>>> import numpy as np
>>> np.set_printoptions(precision=1, suppress=True, linewidth=140, sign=" ")
>>> rnd = lambda a: np.round(a, 1) + 0
>>> arr = np.load("w.npy")
>>> arr
array([[ -0.5,   1.4,   6.9],
       [  5.3,   0.6, -39.7],
       [  1.3, -10.5,  18. ],
       [ -9.1,  -2.1,  -4.5],
       [ -7. ,   3.6,   1.1],
       [ -3.1,  -4.9,  -4.5],
       [  3.8,  -4.3,  32.9],
       [  6.1,   6.8,  31.5],
       [  1.1,  -8.7,  -8.2],
       [  3. ,   0. ,  13.1],
       [ 13.8,  -0.9,   5.3],
       [ 10.5,   2.6,  -7.1],
       [ -5.9,  -9. , -15.4],
       [ 13.4,   7.2, -18.3],
       [ 10.4,   6.6, -21.6],
       [ 21. ,  -3.5,   9.3],
       [  5.6,   4.4,  -8.5]])
>>> cov = np.cov(arr, rowvar=False)
>>> np.argsort(-arr.std(axis=0).round(6), kind="stable")
array([ 2,  0,  1])
>>> np.median(arr, axis=0)
array([ 3.8,  0. , -4.5])
>>> cov.shape
(3, 3)
>>> U, sv, VT = np.linalg.svd(arr, full_matrices=False)
>>> rnd(np.cumsum(sv ** 2) / np.sum(sv ** 2))
array([ 0.8,  0.9,  1. ])
>>> (sv > 1e-8).sum()
np.int64(3)
>>> U.shape, sv.shape, VT.shape
((17, 3), (3,), (3, 3))
>>> rnd(VT @ VT.T)
array([[ 1.,  0.,  0.],
       [ 0.,  1.,  0.],
       [ 0.,  0.,  1.]])
>>> rnd(sv)
array([ 74.8,  37. ,  21.3])
>>> E = np.loadtxt("x.csv", delimiter=",")
>>> E
array([[ 0.,  0.,  0.,  1.],
       [ 0.,  1.,  0.,  0.],
       [ 0.,  0.,  1.,  0.],
       [ 1.,  0.,  0.,  0.]])
>>> w, vecs = np.linalg.eigh(E)
>>> x0 = np.array([1, -2, -2, 0])
>>> x0 @ E @ x0
np.float64(8.0)
>>> np.abs(E).sum(axis=1).max(), np.abs(w).max()
(np.float64(1.0), np.float64(1.0))
>>> rnd(np.linalg.eigvalsh(E[1:, 1:]))
array([ 0.,  1.,  1.])
>>> rnd(vecs * np.maximum(w, 0) @ vecs.T)
array([[ 0.5,  0. ,  0. ,  0.5],
       [ 0. ,  1. ,  0. ,  0. ],
       [ 0. ,  0. ,  1. ,  0. ],
       [ 0.5,  0. ,  0. ,  0.5]])
>>> cen = (arr - arr.mean(axis=0)) / arr.std(axis=0)
>>> cen.std(axis=0)
array([ 1.,  1.,  1.])
>>> beta = np.linalg.lstsq(np.delete(cen, 1, axis=1), cen[:, 1])[0]
>>> rnd(beta)
array([ 0.3, -0.2])
>>> np.abs(beta).argmax()
np.int64(0)
>>> rnd(1 - np.var(cen[:, 1] - np.delete(cen, 1, axis=1) @ beta))
np.float64(0.1)
>>> x0 = np.array([-3, -3, 0, -3])
>>> rhs = E @ x0
>>> rhs
array([-3., -3.,  0., -3.])
>>> rnd(np.linalg.solve(E, rhs + E[:, 1]))
array([-3., -2.,  0., -3.])
>>> rnd(np.linalg.solve(E, 2 * rhs))
array([-6., -6.,  0., -6.])
>>> rnd(np.linalg.solve(E, rhs))
array([-3., -3.,  0., -3.])
>>> rnd(np.linalg.solve(E.T, E[3]))
array([ 0.,  0.,  0.,  1.])
>>> other = np.array([[3, 1, 3], [0, 0, 2], [1, 2, 2], [0, 1, 3]])
>>> J = other.T @ other
>>> J
array([[ 10,   5,  11],
       [  5,   6,  10],
       [ 11,  10,  26]])
>>> x0 = np.array([-4, -2, 2])
>>> J * x0
array([[-40, -10,  22],
       [-20, -12,  20],
       [-44, -20,  52]])
>>> J @ np.ones(3)
array([ 26.,  21.,  47.])
>>> (J * x0).sum(axis=1)
array([-28, -12, -12])
>>> np.einsum("ij,j->i", J, x0)
array([-28, -12, -12])
>>> J @ (2 * x0)
array([-56, -24, -24])
>>> np.linalg.norm(J @ x0) <= np.linalg.norm(J, 2) * np.linalg.norm(x0) + 1e-9
np.True_
>>> J @ x0
array([-28, -12, -12])
>>> np.sign((J @ x0).round(6))
array([-1, -1, -1])
>>> rng = np.random.default_rng(554)
>>> lab = rng.permutation(3)
>>> other = J[:, lab] * rng.choice([-1, 1], 3)
>>> other
array([[-10,  -5, -11],
       [ -5,  -6, -10],
       [-11, -10, -26]])
>>> U, _, VT = np.linalg.svd(J.T @ other)
>>> rnd(np.linalg.lstsq(J, other)[0])
array([[-1.,  0.,  0.],
       [ 0., -1.,  0.],
       [ 0.,  0., -1.]])
>>> lab
array([ 0,  1,  2])
>>> X = np.array([[-2.0, -1.0, 1.0, 0.0],
...     [-1.0, 1.0, -1.0, 0.0],
...     [0.0, -2.0, -1.0, 0.0],
...     [0.0, 0.0, 0.0, -4.0]])
>>> other = X / np.sqrt((X ** 2).mean(axis=1, keepdims=True))
>>> rnd(np.linalg.norm(other, axis=1))
array([ 2.,  2.,  2.,  2.])
>>> np.linalg.matrix_rank(X - X.mean(axis=1, keepdims=True))
np.int64(3)
>>> rnd(X - X.mean(axis=1, keepdims=True))
array([[-1.5, -0.5,  1.5,  0.5],
       [-0.8,  1.2, -0.8,  0.2],
       [ 0.8, -1.2, -0.2,  0.8],
       [ 1. ,  1. ,  1. , -3. ]])
